>>> import numpy as np
>>> np.set_printoptions(suppress=True, linewidth=200)
>>> arr = np.load("case14.npy")
>>> arr
array([[2., 5., 0., 0.],
       [5., 1., 5., 0.],
       [0., 5., 8., 5.],
       [0., 0., 5., 8.]])
>>> np.round(np.linalg.eigvalsh(arr).min(), 2)
np.float64(-4.9)
>>> try:
...     np.linalg.cholesky(arr)
... except np.linalg.LinAlgError as e:
...     print(repr(e))
... 
LinAlgError('Matrix is not positive definite')
>>> np.allclose(arr @ arr.T, arr.T @ arr)
True
>>> round(float(np.linalg.det(arr)), 2)
-1297.0
>>> w, V = np.linalg.eigh(arr)
>>> np.round(w.sum(), 2), np.trace(arr)
(np.float64(19.0), np.float64(19.0))
>>> (w > 1e-8).sum(), (w < -1e-8).sum()
(np.int64(3), np.int64(1))
>>> np.unique(w.round(6) + 0, return_counts=True)[1]
array([1, 1, 1, 1])
>>> np.round(np.linalg.svd(arr, compute_uv=False), 2)
array([14.24,  7.01,  4.9 ,  2.65])
>>> np.abs(V[:, -1]).round(6).argmax()
np.int64(2)
>>> out = arr / np.linalg.norm(arr, axis=1, keepdims=True)
>>> C2 = out @ out.T
>>> (C2 - 2 * np.eye(4)).round(6).argmax(axis=1)
array([2, 2, 3, 2])
>>> C2[2].round(2)
array([0.43, 0.59, 1.  , 0.79])
>>> arr.reshape(-1, 2)
array([[2., 5.],
       [0., 0.],
       [5., 1.],
       [5., 0.],
       [0., 5.],
       [8., 5.],
       [0., 0.],
       [5., 8.]])
>>> T = arr.reshape(4, 2, -1)
>>> np.einsum("ihd,jhd->hij", T, T).shape
(2, 4, 4)
>>> T.transpose(1, 0, 2)
array([[[2., 5.],
        [5., 1.],
        [0., 5.],
        [0., 0.]],

       [[0., 0.],
        [5., 0.],
        [8., 5.],
        [5., 8.]]])
>>> T.sum(axis=1)
array([[ 2.,  5.],
       [10.,  1.],
       [ 8., 10.],
       [ 5.,  8.]])
>>> m1 = np.minimum.outer(np.arange(1, 5), np.arange(1, 5)) * -2
>>> m1
array([[-2, -2, -2, -2],
       [-2, -4, -4, -4],
       [-2, -4, -6, -6],
       [-2, -4, -6, -8]])
>>> vec = np.array([0, -1, -2, 1])
>>> h1 = np.maximum(m1 @ vec, 0)
>>> np.round(np.tanh(m1 @ vec), 2)
array([1., 1., 1., 1.])
>>> np.flatnonzero(h1 > 1e-9)
array([0, 1, 2, 3])
>>> m1.T @ h1
array([ -60, -112, -148, -164])
>>> np.maximum(m1 @ (3 * vec), 0)
array([12, 24, 30, 24])
>>> m1 * (h1 > 1e-9)[:, None]
array([[-2, -2, -2, -2],
       [-2, -4, -4, -4],
       [-2, -4, -6, -6],
       [-2, -4, -6, -8]])
>>> mat = np.load("m.npy")
>>> mat
array([[3, 3, 3, 3, 3, 3],
       [5, 0, 5, 0, 5, 0],
       [3, 3, 3, 3, 3, 3],
       [3, 3, 3, 3, 3, 3],
       [5, 0, 5, 0, 5, 0],
       [3, 3, 3, 3, 3, 3]])
>>> rk = np.linalg.matrix_rank(mat)
>>> rk
np.int64(2)
>>> N = np.linalg.svd(mat)[2][rk:].T
>>> N.shape
(6, 4)
>>> np.linalg.matrix_rank(mat.T @ mat), np.linalg.matrix_rank(mat @ mat.T)
(np.int64(2), np.int64(2))
>>> np.round(mat @ N, 2) + 0
array([[0., 0., 0., 0.],
       [0., 0., 0., 0.],
       [0., 0., 0., 0.],
       [0., 0., 0., 0.],
       [0., 0., 0., 0.],
       [0., 0., 0., 0.]])
>>> [int(np.linalg.matrix_rank(mat[:i])) for i in range(1, len(mat) + 1)]
[1, 2, 2, 2, 2, 2]
>>> U, sv, VT = np.linalg.svd(mat)
>>> sv.round(2) + 0
array([17.73,  7.18,  0.  ,  0.  ,  0.  ,  0.  ])
>>> np.argmax(sv[:-1] / (sv[1:] + 1e-6)) + 1
np.int64(2)
>>> out = U[:, :2] @ np.diag(sv[:2]) @ VT[:2]
>>> np.linalg.matrix_rank(mat, rtol=0.05)
np.int64(2)
>>> round(np.linalg.norm(mat - out) / np.linalg.norm(mat), 2)
np.float64(0.0)
>>> np.linalg.matrix_rank(out)
np.int64(2)
>>> out.round(2) + 0
array([[3., 3., 3., 3., 3., 3.],
       [5., 0., 5., 0., 5., 0.],
       [3., 3., 3., 3., 3., 3.],
       [3., 3., 3., 3., 3., 3.],
       [5., 0., 5., 0., 5., 0.],
       [3., 3., 3., 3., 3., 3.]])
